% ipython --no-banner

In [1]: import numpy as np

In [2]: import numpy.linalg as la

In [3]: np.set_printoptions(precision=4, suppress=True, linewidth=100, sign=" ")

In [4]: def rnd(a):
   ...:     return np.round(a, 4) + 0
   ...: 

In [5]: J = np.load("data.npy")

In [6]: J
Out[6]: 
array([[-1., -1., -3.],
       [ 0.,  2.,  4.],
       [ 0.,  1.,  2.]])

In [7]: # null space of dimension 1

In [8]: proj = np.triu(np.array([[-1, 5, -1], [4, -3, 2], [-3, -3, 2]]), 1) + np.eye(3)

In [9]: M2 = proj @ J @ la.inv(proj)

In [10]: M2
Out[10]: 
array([[ -1.,  13., -12.],
       [  0.,   4.,   0.],
       [  0.,   1.,   0.]])

In [11]: proj @ J - J @ proj
Out[11]: 
array([[ 0., 14., 19.],
       [ 0.,  2.,  0.],
       [ 0.,  0., -2.]])

In [12]: np.poly(M2)
Out[12]: array([ 1., -3., -4.,  0.])

In [13]: rnd(la.det(M2))
Out[13]: np.float64(0.0)

In [14]: np.argsort(-la.norm(J, axis=0).round(6), kind="stable")[:3]
Out[14]: array([ 2,  1,  0])

In [15]: la.matrix_rank(J, rtol=0.1)
Out[15]: np.int64(2)

In [16]: rnd(la.norm(J, 2) / la.norm(J))
Out[16]: np.float64(0.9881)

In [17]: r0 = np.array([1, 3, 3])

In [18]: np.cross(J[0, :3], J[2, :3])
Out[18]: array([ 1.,  2., -1.])

In [19]: np.array([np.convolve(row, r0, "same") for row in J])
Out[19]: 
array([[ -4.,  -9., -12.],
       [  2.,  10.,  18.],
       [  1.,   5.,   9.]])

In [20]: np.correlate(J[0], J[2], "full")
Out[20]: array([-2., -3., -7., -3.,  0.])

In [21]: np.polyval(r0, J[0])
Out[21]: array([ 1.,  1.,  3.])

In [22]: O, _ = la.qr(np.array([[0.0], [-1.6], [-1.1], [-0.9]]))

In [23]: X = O @ O.T

In [24]: rnd(X)
Out[24]: 
array([[ 0.    ,  0.    ,  0.    ,  0.    ],
       [ 0.    ,  0.559 ,  0.3843,  0.3144],
       [ 0.    ,  0.3843,  0.2642,  0.2162],
       [ 0.    ,  0.3144,  0.2162,  0.1769]])

In [25]: # 2 groups of indices that never mix

In [26]: proj = np.triu(np.array([[-5, 1, 0, 4], [3, 3, 3, -2], [1, 2, 0, -5], [1, -5, -4, 0]]), 1) + np.eye(4)

In [27]: M2 = proj @ X @ la.inv(proj)

In [28]: rnd(proj @ X - X @ proj)
Out[28]: 
array([[ 0.    ,  1.8166,  1.2489,  1.0218],
       [ 0.    ,  0.524 , -1.3166,  3.3341],
       [ 0.    , -1.5721, -2.2336,  1.2052],
       [ 0.    ,  0.    , -0.9432,  1.7096]])

In [29]: rnd(np.poly(M2))
Out[29]: array([ 1., -1.,  0.,  0.,  0.])

In [30]: rnd(np.trace(M2)), np.trace(X)
Out[30]: (np.float64(1.0), np.float64(1.0))

In [31]: x = np.array([4, 1, 2, -3])

In [32]: rnd(la.eigvalsh(2 * X - np.eye(4)))
Out[32]: array([-1., -1., -1.,  1.])

In [33]: rnd((x - X @ x) @ (X @ x))
Out[33]: np.float64(0.0)

In [34]: np.argsort(-la.norm(X, axis=0).round(6), kind="stable")[:3]
Out[34]: array([ 1,  2,  3])

In [35]: la.matrix_rank(X, rtol=0.1)
Out[35]: np.int64(1)

In [36]: m1 = np.loadtxt("run3.csv", delimiter=",")

In [37]: m1
Out[37]: 
array([[  2.,   2.,   0.],
       [  0.,   2.,   0.],
       [  0.,   2.,   0.],
       [  2.,   2.,   0.],
       [  2.,   2.,   0.],
       [  2.,   2.,   0.],
       [  0.,   2.,   0.],
       [  0.,   2.,   0.],
       [  0.,   2.,   0.],
       [ 10.,   2.,   6.],
       [  0.,   2.,   0.],
       [  0.,   2.,   0.],
       [ 10.,   2.,   6.],
       [  2.,   2.,   0.],
       [  2.,   2.,   0.],
       [ 12.,   2.,   9.],
       [  0.,   2.,   0.],
       [  4.,   2.,   0.],
       [  0.,   2.,   0.],
       [  6.,   2.,   0.],
       [  0.,   2.,   0.],
       [  4.,   2.,   0.],
       [  2.,   2.,   0.],
       [  0.,   2.,   0.],
       [ 12.,   2.,   9.],
       [  0.,   2.,   0.],
       [  8.,   2.,   3.]])

In [38]: np.count_nonzero(m1)
Out[38]: np.int64(47)

In [39]: m1.sum(axis=0)
Out[39]: array([ 80.,  54.,  33.])

In [40]: m1.sum(axis=1)
Out[40]: 
array([  4.,   2.,   2.,   4.,   4.,   4.,   2.,   2.,   2.,  18.,   2.,   2.,  18.,   4.,   4.,
        23.,   2.,   6.,   2.,   8.,   2.,   6.,   4.,   2.,  23.,   2.,  13.])

In [41]: m1.shape
Out[41]: (27, 3)

In [42]: np.abs(m1).max()
Out[42]: np.float64(12.0)

In [43]: rnd(m1.mean(axis=0))
Out[43]: array([ 2.963 ,  2.    ,  1.2222])

In [44]: rnd(la.norm(m1))
Out[44]: np.float64(31.607)

In [45]: Uu, s = la.svd(m1)
ValueError: too many values to unpack (expected 2)


In [46]: Uu, s, VT = la.svd(m1, full_matrices=False)

In [47]: (s > 1e-8).sum()
Out[47]: np.int64(3)

In [48]: rnd(Uu.T @ Uu)
Out[48]: 
array([[ 1.,  0.,  0.],
       [ 0.,  1.,  0.],
       [ 0.,  0.,  1.]])

In [49]: rnd(VT @ VT.T)
Out[49]: 
array([[ 1.,  0.,  0.],
       [ 0.,  1.,  0.],
       [ 0.,  0.,  1.]])

In [50]: M2 = m1[0, 0] * m1[1:] - np.outer(m1[1:, 0], m1[0])

In [51]: M2
Out[51]: 
array([[  0.,   4.,   0.],
       [  0.,   4.,   0.],
       [  0.,   0.,   0.],
       [  0.,   0.,   0.],
       [  0.,   0.,   0.],
       [  0.,   4.,   0.],
       [  0.,   4.,   0.],
       [  0.,   4.,   0.],
       [  0., -16.,  12.],
       [  0.,   4.,   0.],
       [  0.,   4.,   0.],
       [  0., -16.,  12.],
       [  0.,   0.,   0.],
       [  0.,   0.,   0.],
       [  0., -20.,  18.],
       [  0.,   4.,   0.],
       [  0.,  -4.,   0.],
       [  0.,   4.,   0.],
       [  0.,  -8.,   0.],
       [  0.,   4.,   0.],
       [  0.,  -4.,   0.],
       [  0.,   0.,   0.],
       [  0.,   4.,   0.],
       [  0., -20.,  18.],
       [  0.,   4.,   0.],
       [  0., -12.,   6.]])

In [52]: m1[:, 0] / m1[0, 0]
Out[52]: 
array([ 1.,  0.,  0.,  1.,  1.,  1.,  0.,  0.,  0.,  5.,  0.,  0.,  5.,  1.,  1.,  6.,  0.,  2.,
        0.,  3.,  0.,  2.,  1.,  0.,  6.,  0.,  4.])
